$ python3 -q
>>> import numpy as np
>>> np.set_printoptions(precision=2, suppress=True, linewidth=160, sign=" ")
>>> def rnd(a):
...     return np.round(a, 2) + 0
... 
>>> m1 = np.load("test12.npy")
>>> m1
array([[ 34.,  18.,   6., -24.],
       [ 18.,   7.,   3., -12.],
       [  6.,   3.,  -1.,  -4.],
       [-24., -12.,  -4.,  14.]])
>>> Uu, sigma, vt = np.linalg.svd(m1)
>>> rnd(sigma)
array([ 60.,   2.,   2.,   2.])
>>> np.argmax(sigma[:-1] / (sigma[1:] + 1e-6)) + 1
np.int64(1)
>>> A2 = Uu[:, :1] @ np.diag(sigma[:1]) @ vt[:1]
>>> rnd(np.linalg.norm(m1 - A2) / np.linalg.norm(m1))
np.float64(0.06)
>>> np.linalg.matrix_rank(A2)
np.int64(1)
>>> np.linalg.matrix_rank(m1, rtol=0.05)
np.int64(1)
>>> rnd(np.abs(m1 - A2).max())
np.float64(1.97)
>>> A2 = m1 / np.sqrt((m1 ** 2).mean(axis=1, keepdims=True))
>>> rnd(np.linalg.norm(A2, axis=1))
array([ 2.,  2.,  2.,  2.])
>>> np.linalg.matrix_rank(m1 - m1.mean(axis=1, keepdims=True))
np.int64(3)
>>> m1 - m1.mean(axis=1, keepdims=True)
array([[ 25.5,   9.5,  -2.5, -32.5],
       [ 14. ,   3. ,  -1. , -16. ],
       [  5. ,   2. ,  -2. ,  -5. ],
       [-17.5,  -5.5,   2.5,  20.5]])
>>> th = np.radians(180)
>>> r_ = np.eye(4)
>>> r_[3, 3] = r_[1, 1] = np.cos(th)
>>> r_[3, 1], r_[1, 3] = -np.sin(th), np.sin(th)
>>> rnd(r_)
array([[ 1.,  0.,  0.,  0.],
       [ 0., -1.,  0.,  0.],
       [ 0.,  0.,  1.,  0.],
       [ 0.,  0.,  0., -1.]])
>>> A2 = m1 @ r_.T
>>> rnd(np.linalg.det(r_)), np.trace(r_)
(np.float64(1.0), np.float64(0.0))
>>> rnd(A2)
array([[ 34., -18.,   6.,  24.],
       [ 18.,  -7.,   3.,  12.],
       [  6.,  -3.,  -1.,   4.],
       [-24.,  12.,  -4., -14.]])
>>> mat = np.array([[0, 3, 3], [0, 0, 4], [0, 0, 0]])
>>> Uu, sigma, vt = np.linalg.svd(mat)
>>> vecs = vt[:(sigma > 1e-8).sum()]
>>> rng = np.random.default_rng(187)
>>> x = mat[2] + 4 * mat[1] + rng.integers(2) * np.eye(3)[1]
>>> x
array([  0.,   1.,  16.])
>>> np.linalg.matrix_rank(np.vstack([mat, x]))
np.int64(2)
>>> f = np.array([1, 2, -2, 0]) + 0.5
>>> A = np.eye(4) - 2 * np.outer(f, f) / (f @ f)
>>> rnd(A)
array([[ 0.59, -0.68,  0.41, -0.14],
       [-0.68, -0.14,  0.68, -0.23],
       [ 0.41,  0.68,  0.59,  0.14],
       [-0.14, -0.23,  0.14,  0.95]])
>>> A.shape
(4, 4)
>>> rnd(A - A[0])
array([[ 0.  ,  0.  ,  0.  ,  0.  ],
       [-1.27,  0.55,  0.27, -0.09],
       [-0.18,  1.36,  0.18,  0.27],
       [-0.73,  0.45, -0.27,  1.09]])
>>> np.count_nonzero(A)
np.int64(16)
>>> rnd(np.abs(A).max())
np.float64(0.95)
>>> rnd(A.sum(axis=1))
array([ 0.18, -0.36,  1.82,  0.73])
>>> np.unravel_index(np.abs(A).argmax(), A.shape)
(np.int64(3), np.int64(3))
>>> rnd(A.mean(axis=0))
array([ 0.05, -0.09,  0.45,  0.18])
>>> rnd(np.linalg.pinv(A))
array([[ 0.59, -0.68,  0.41, -0.14],
       [-0.68, -0.14,  0.68, -0.23],
       [ 0.41,  0.68,  0.59,  0.14],
       [-0.14, -0.23,  0.14,  0.95]])
>>> rnd(np.linalg.svd(A, compute_uv=False))
array([ 1.,  1.,  1.,  1.])
>>> A2 = np.linalg.inv(A)
>>> rnd(A @ A2)
array([[ 1.,  0.,  0.,  0.],
       [ 0.,  1.,  0.,  0.],
       [ 0.,  0.,  1.,  0.],
       [ 0.,  0.,  0.,  1.]])
>>> (np.abs(A2) > 1e-9).astype(int)
array([[ 1,  1,  1,  1],
       [ 1,  1,  1,  1],
       [ 1,  1,  1,  1],
       [ 1,  1,  1,  1]])
>>> rnd(np.linalg.slogdet(A)[0])
np.float64(-1.0)
